$ python3 -q
>>> import numpy as np
>>> np.set_printoptions(suppress=True, linewidth=200)
>>> def rd(a):
...     return np.round(a, 2) + 0
... 
>>> E = np.load("a.npy")
>>> E
array([[ 23,  -6, -10, -11,  12,   6,   0],
       [ -6,  11,  -7,  14,   2, -12,   5],
       [-10,  -7,  18,  -8, -15,   9,  -8],
       [-11,  14,  -8,  26,   0, -25,  18],
       [ 12,   2, -15,   0,  15,  -1,   3],
       [  6, -12,   9, -25,  -1,  26, -21],
       [  0,   5,  -8,  18,   3, -21,  22]])
>>> w1 = np.array([[-3, 3, -1, -1, 1],
...     [3, 3, 1, 3, 2],
...     [-3, 3, 2, 0, 3],
...     [-3, 2, -2, 2, 2],
...     [-2, 0, -3, 3, -1],
...     [-3, 3, 3, 2, 2],
...     [-1, 0, 1, 2, 2]])
>>> c = np.array([8, 3, 4, 9, 0])
>>> H = np.maximum(E @ w1 + c, 0)
>>> H
array([[  0,  20,   0,   0,   0],
       [ 65,   0,   0,  68,   7],
       [  0,  17, 123,   0,  31],
       [ 86,   0,   0, 100,  31],
       [  0,   0,   0,  52,   0],
       [  0,  40, 114,   0,   0],
       [ 28,   0,   0,  71,  21]])
>>> np.linalg.matrix_rank(H)
np.int64(5)
>>> Z = np.array([[-8, -9, -2], [-9, 4, -9], [9, -3, 3], [-1, -8, -7], [4, 5, -9]])
>>> H @ Z
array([[ -180,    80,  -180],
       [ -560, -1094,  -669],
       [ 1078,  -146,   -63],
       [ -664, -1419, -1151],
       [  -52,  -416,  -364],
       [  666,  -182,   -18],
       [ -211,  -715,  -742]])
>>> (H @ Z).round(6).argmax(axis=1)
array([1, 0, 0, 0, 0, 0, 0])
>>> feats = np.array([[-1, 6, -1, -3, 5, -8, 3],
...     [-1, 7, -3, -7, 4, 2, 8],
...     [9, 2, -2, 1, 1, 1, 1],
...     [-6, 5, 4, -3, -6, 4, -1],
...     [7, -4, 6, 9, -6, 8, -3],
...     [-4, -7, -9, 2, 5, 0, -8],
...     [-5, -4, -4, 7, 1, -2, -3]])
>>> feats[:, 3] = -1 * feats[:, 5]
>>> feats
array([[-1,  6, -1,  8,  5, -8,  3],
       [-1,  7, -3, -2,  4,  2,  8],
       [ 9,  2, -2, -1,  1,  1,  1],
       [-6,  5,  4, -4, -6,  4, -1],
       [ 7, -4,  6, -8, -6,  8, -3],
       [-4, -7, -9,  0,  5,  0, -8],
       [-5, -4, -4,  2,  1, -2, -3]])
>>> Uu, s, Vt = np.linalg.svd(feats)
>>> vecs = Vt[:(s > 1e-8).sum()]
>>> rng = np.random.default_rng(5747)
>>> x0 = feats[4] + -3 * feats[1] + rng.integers(2) * np.eye(7)[4]
>>> x0
array([ 10., -25.,  15.,  -2., -17.,   2., -27.])
>>> rd(vecs.T @ vecs)
array([[ 1. ,  0. ,  0. ,  0. ,  0. ,  0. ,  0. ],
       [ 0. ,  1. ,  0. ,  0. ,  0. ,  0. ,  0. ],
       [ 0. ,  0. ,  1. ,  0. ,  0. ,  0. ,  0. ],
       [ 0. ,  0. ,  0. ,  0.5,  0. , -0.5,  0. ],
       [ 0. ,  0. ,  0. ,  0. ,  1. ,  0. ,  0. ],
       [ 0. ,  0. ,  0. , -0.5,  0. ,  0.5,  0. ],
       [ 0. ,  0. ,  0. ,  0. ,  0. ,  0. ,  1. ]])
>>> rd(np.linalg.norm(x0 - vecs.T @ vecs @ x0))
np.float64(0.0)
>>> np.allclose(vecs.T @ vecs @ x0, x0)
True
